>>> import numpy as np
>>> np.set_printoptions(suppress=True, linewidth=160)
>>> W0 = np.loadtxt("dump.csv", delimiter=",")
>>> W0
array([[ 10.95, -17.03, -11.52],
       [  5.16,  -7.44,  -4.6 ],
       [ 10.17,  12.85,  -1.47],
       [ -2.21,   6.45, -14.58],
       [ -9.22,   6.8 , -12.37],
       [ -1.83,  -5.92, -22.31],
       [ 13.41,   5.62, -12.12],
       [-15.84,  -6.36,  -8.8 ],
       [  3.97,   6.21,  -0.27],
       [ -7.61,   2.58,   4.98],
       [ -6.88,   3.04,   2.06],
       [  7.32,   5.  ,  11.93],
       [ -6.3 ,  -0.66, -13.22],
       [  1.51,   0.16, -17.99],
       [-11.66,  -7.82,   7.03],
       [-10.32, -10.94,  10.08]])
>>> dist = np.linalg.norm(W0[:, None] - W0[None], axis=-1)
>>> dist[11].round(6).argsort(kind="stable")[:4]
array([11,  8,  2,  9])
>>> np.flatnonzero(dist[11] < dist.mean() / 2)
array([11])
>>> vec = np.array([2, -3, -2])
>>> h1 = np.maximum(W0 @ vec, 0)
>>> print(h1.round(2))
[96.03 41.84  0.    5.39  0.   58.72 34.2   5.    0.    0.    0.    0.   15.82 38.52  0.    0.  ]
>>> np.round(np.maximum(W0 @ (3 * vec), 0), 2)
array([288.09, 125.52,   0.  ,  16.17,   0.  , 176.16, 102.6 ,  15.  ,   0.  ,   0.  ,   0.  ,   0.  ,  47.46, 115.56,   0.  ,   0.  ])
>>> np.round(np.tanh(W0 @ vec), 2)
array([ 1.,  1., -1.,  1., -1.,  1.,  1.,  1., -1., -1., -1., -1.,  1.,  1., -1., -1.])
>>> W0 * (h1 > 1e-9)[:, None]
array([[ 10.95, -17.03, -11.52],
       [  5.16,  -7.44,  -4.6 ],
       [  0.  ,   0.  ,  -0.  ],
       [ -2.21,   6.45, -14.58],
       [ -0.  ,   0.  ,  -0.  ],
       [ -1.83,  -5.92, -22.31],
       [ 13.41,   5.62, -12.12],
       [-15.84,  -6.36,  -8.8 ],
       [  0.  ,   0.  ,  -0.  ],
       [ -0.  ,   0.  ,   0.  ],
       [ -0.  ,   0.  ,   0.  ],
       [  0.  ,   0.  ,   0.  ],
       [ -6.3 ,  -0.66, -13.22],
       [  1.51,   0.16, -17.99],
       [ -0.  ,  -0.  ,   0.  ],
       [ -0.  ,  -0.  ,   0.  ]])
>>> cen = (W0 - W0.mean(axis=0)) / W0.std(axis=0)
>>> np.round(cen.std(axis=0), 2)
array([1., 1., 1.])
>>> beta = np.linalg.lstsq(np.delete(cen, 2, axis=1), cen[:, 2])[0]
>>> round(1 - np.var(cen[:, 2] - np.delete(cen, 2, axis=1) @ beta), 2)
np.float64(0.02)
>>> X = np.loadtxt("test9.csv", delimiter=",")
>>> print(X)
[[ 2.21 -1.22  0.45]
 [-0.65  0.97  0.97]
 [-0.07  0.84 -0.34]
 [-0.88  0.47 -1.06]]
>>> vec = np.array([1, 0, 0])
>>> rhs = X @ vec
>>> np.round(np.linalg.pinv(X) @ X, 2) + 0
array([[1., 0., 0.],
       [0., 1., 0.],
       [0., 0., 1.]])
>>> rng = np.random.default_rng(507282)
>>> rhs = rhs + 0.3 * rng.normal(size=4)
>>> rhs.round(2)
array([ 2.25, -0.94, -0.01, -0.9 ])
>>> beta, *_ = np.linalg.lstsq(X, rhs)
>>> [round(float(np.linalg.norm(np.linalg.solve(X.T @ X + lam * np.eye(3), X.T @ rhs))), 2) for lam in (0, 1, 10, 100)]
[1.06, 0.8, 0.4, 0.07]
>>> np.round(np.linalg.norm(rhs - X @ beta), 2)
np.float64(0.16)
>>> u = np.array([3, 3, 1])
>>> np.round(np.cross(X[0, :3], X[2, :3]), 2)
array([0.04, 0.72, 1.77])
>>> np.round(np.array([np.convolve(row, u, "same") for row in X]), 2)
array([[ 2.97, -0.1 ,  0.13],
       [ 0.96,  5.17,  3.88],
       [ 2.31,  1.43, -0.18],
       [-1.23, -2.65, -2.71]])
>>> print(np.round(np.polyval(u, X[0]), 2))
[22.28  1.81  2.96]
>>> W1 = np.array([[3, 0, 2, 1, 1], [1, 0, 1, 2, 1], [0, 2, 3, 0, 1]])
>>> beta = np.array([0, 8, 0, 6, 9])
>>> H = np.maximum(X @ W1 + beta, 0)
>>> np.linalg.matrix_rank(H)
np.int64(4)
>>> print((H > 0).astype(int))
[[1 1 1 1 1]
 [0 1 1 1 1]
 [1 1 0 1 1]
 [0 1 0 1 1]]
>>> cent = np.array([[2, 0], [0, 1], [0, 0], [0, 0], [1, 2]])
>>> (H @ cent).round(6).argmax(axis=1)
array([1, 1, 1, 1])
>>> W1 @ cent
array([[7, 2],
       [3, 2],
       [1, 4]])
>>> other = X / np.sqrt((X ** 2).mean(axis=1, keepdims=True))
>>> np.round(X - X.mean(axis=1, keepdims=True), 2)
array([[ 1.73, -1.7 , -0.03],
       [-1.08,  0.54,  0.54],
       [-0.21,  0.7 , -0.48],
       [-0.39,  0.96, -0.57]])
>>> feats = np.load("sample16.npy")
>>> feats
array([[3., 1., 0., 0.],
       [0., 3., 1., 0.],
       [0., 0., 3., 1.],
       [0., 0., 0., 3.]])
>>> ev, evecs = np.linalg.eig(feats)
>>> feats @ evecs[:, 0] - ev[0] * evecs[:, 0]
array([0., 0., 0., 0.])
>>> np.round(np.sort(np.linalg.eigvals(feats @ feats)), 2)
array([9., 9., 9., 9.])
>>> np.round(np.sort(np.linalg.eigvals(feats.T)), 2)
array([3., 3., 3., 3.])
>>> np.prod(ev)
np.float64(81.0)
>>> arr = np.load("case1.npy")
>>> arr
array([[2, 1, 2, 1],
       [1, 1, 1, 1],
       [2, 1, 2, 1],
       [1, 1, 1, 1]])
>>> np.linalg.cond(arr) > 100
np.True_
>>> np.argsort(-np.linalg.norm(arr, axis=0).round(6), kind="stable")[:3]
array([0, 2, 1])
>>> ev, evecs = np.linalg.eigh(arr)
>>> vec = np.array([1, 1, 2, 3])
>>> (np.sign(evecs[:, -1].round(6)) == np.sign(evecs[0, -1].round(6))).astype(int)
array([1, 1, 1, 1])
>>> np.round(evecs * np.maximum(ev, 0) @ evecs.T, 2)
array([[2., 1., 2., 1.],
       [1., 1., 1., 1.],
       [2., 1., 2., 1.],
       [1., 1., 1., 1.]])
>>> vec @ arr @ vec
np.int64(58)
>>> np.round(evecs * np.abs(ev) @ evecs.T, 2)
array([[2., 1., 2., 1.],
       [1., 1., 1., 1.],
       [2., 1., 2., 1.],
       [1., 1., 1., 1.]])
>>> M = np.load("block19.npy")
>>> M
array([[ 1,  0, -1,  0],
       [ 2,  0,  2, -2],
       [ 0, -1,  1,  1],
       [-2, -2,  1,  2]])
>>> vec = np.array([-1, 7, 7, 5])
>>> rhs = feats @ vec
>>> beta, lr = np.zeros(4), 1 / np.linalg.norm(feats, 2) ** 2
>>> for i in range(10):
...     beta -= lr * feats.T @ (feats @ beta - rhs)
...     if i % 2 == 0: print(i, round(np.linalg.norm(feats @ beta - rhs), 2))
... 
0 5.32
2 1.75
4 0.71
6 0.31
8 0.13
>>> np.round(np.linalg.cond(feats), 2)
np.float64(1.72)
>>> np.diff(M, axis=0)
array([[ 1,  0,  3, -2],
       [-2, -1, -1,  3],
       [-2, -1,  0,  1]])
>>> round(float(np.linalg.norm(M)), 2)
5.48
>>> np.count_nonzero(M)
np.int64(12)
>>> np.unravel_index(np.abs(M).argmax(), M.shape)
(np.int64(1), np.int64(0))
>>> M.sum(axis=1)
array([ 0,  2,  1, -1])
>>> Q, r_ = np.linalg.qr(M)
>>> r_.round(2)
array([[-3.  , -1.33, -0.33,  2.67],
       [ 0.  ,  1.8 , -1.92, -0.8 ],
       [ 0.  ,  0.  ,  1.79, -0.92],
       [ 0.  ,  0.  ,  0.  , -0.62]])
>>> Q.shape, r_.shape
((4, 4), (4, 4))
>>> np.round(Q @ r_, 2) + 0
array([[ 1.,  0., -1.,  0.],
       [ 2.,  0.,  2., -2.],
       [ 0., -1.,  1.,  1.],
       [-2., -2.,  1.,  2.]])
>>> round(float(np.trace(Q @ Q.T)), 2)
4.0
>>> abs(r_[0, 0]), round(float(np.linalg.norm(M[:, 0])), 2)
(np.float64(3.0), 3.0)
>>> Q.round(2)
array([[-0.33, -0.25, -0.89,  0.21],
       [-0.67, -0.5 ,  0.46,  0.31],
       [-0.  , -0.56, -0.04, -0.83],
       [ 0.67, -0.62,  0.02,  0.41]])
>>> Q = M.astype(float).copy()
>>> for j in range(4):
...     Q[:, j] -= Q[:, :j] @ (Q[:, :j].T @ Q[:, j])
...     Q[:, j] /= np.linalg.norm(Q[:, j])
... 
>>> Q.round(2)
array([[ 0.33, -0.25, -0.89, -0.21],
       [ 0.67, -0.5 ,  0.46, -0.31],
       [ 0.  , -0.56, -0.04,  0.83],
       [-0.67, -0.62,  0.02, -0.41]])
>>> np.round(Q.T @ M, 2) + 0
array([[ 3.  ,  1.33,  0.33, -2.67],
       [ 0.  ,  1.8 , -1.92, -0.8 ],
       [ 0.  ,  0.  ,  1.79, -0.92],
       [ 0.  ,  0.  ,  0.  ,  0.62]])
>>> np.einsum("ij,ji->", M, M)
np.int64(12)
>>> print(np.round(np.linalg.eigvals(M), 2))
[ 3.65+0.j   0.62+1.2j  0.62-1.2j -0.89+0.j ]
>>> print(np.round(np.linalg.det(M.T), 2))
-6.0
>>> round(float(np.linalg.eigvals(M).sum().real), 2)
4.0
>>> print(np.round(np.linalg.det(M[::-1]), 2))
-6.0
>>> J = np.array([[4, 4, 4, 4, 4],
...     [4, 8, 8, 8, 8],
...     [4, 8, 12, 12, 12],
...     [4, 8, 12, 16, 16],
...     [4, 8, 12, 16, 20]])
>>> # symmetric
>>> ev, evecs = np.linalg.eigh(J)
>>> np.abs(evecs[:, -1]).round(6).argmax()
np.int64(4)
>>> print(np.round(evecs @ np.diag(ev) @ evecs.T, 2))
[[ 4.  4.  4.  4.  4.]
 [ 4.  8.  8.  8.  8.]
 [ 4.  8. 12. 12. 12.]
 [ 4.  8. 12. 16. 16.]
 [ 4.  8. 12. 16. 20.]]
>>> np.round(np.linalg.eigvalsh(J + 2 * np.eye(5)), 2)
array([ 3.09,  3.41,  4.33,  7.79, 51.37])
>>> np.round(evecs.T @ J @ evecs, 2) + 0
array([[ 1.09,  0.  ,  0.  ,  0.  ,  0.  ],
       [ 0.  ,  1.41,  0.  ,  0.  ,  0.  ],
       [ 0.  ,  0.  ,  2.33,  0.  ,  0.  ],
       [ 0.  ,  0.  ,  0.  ,  5.79,  0.  ],
       [ 0.  ,  0.  ,  0.  ,  0.  , 49.37]])
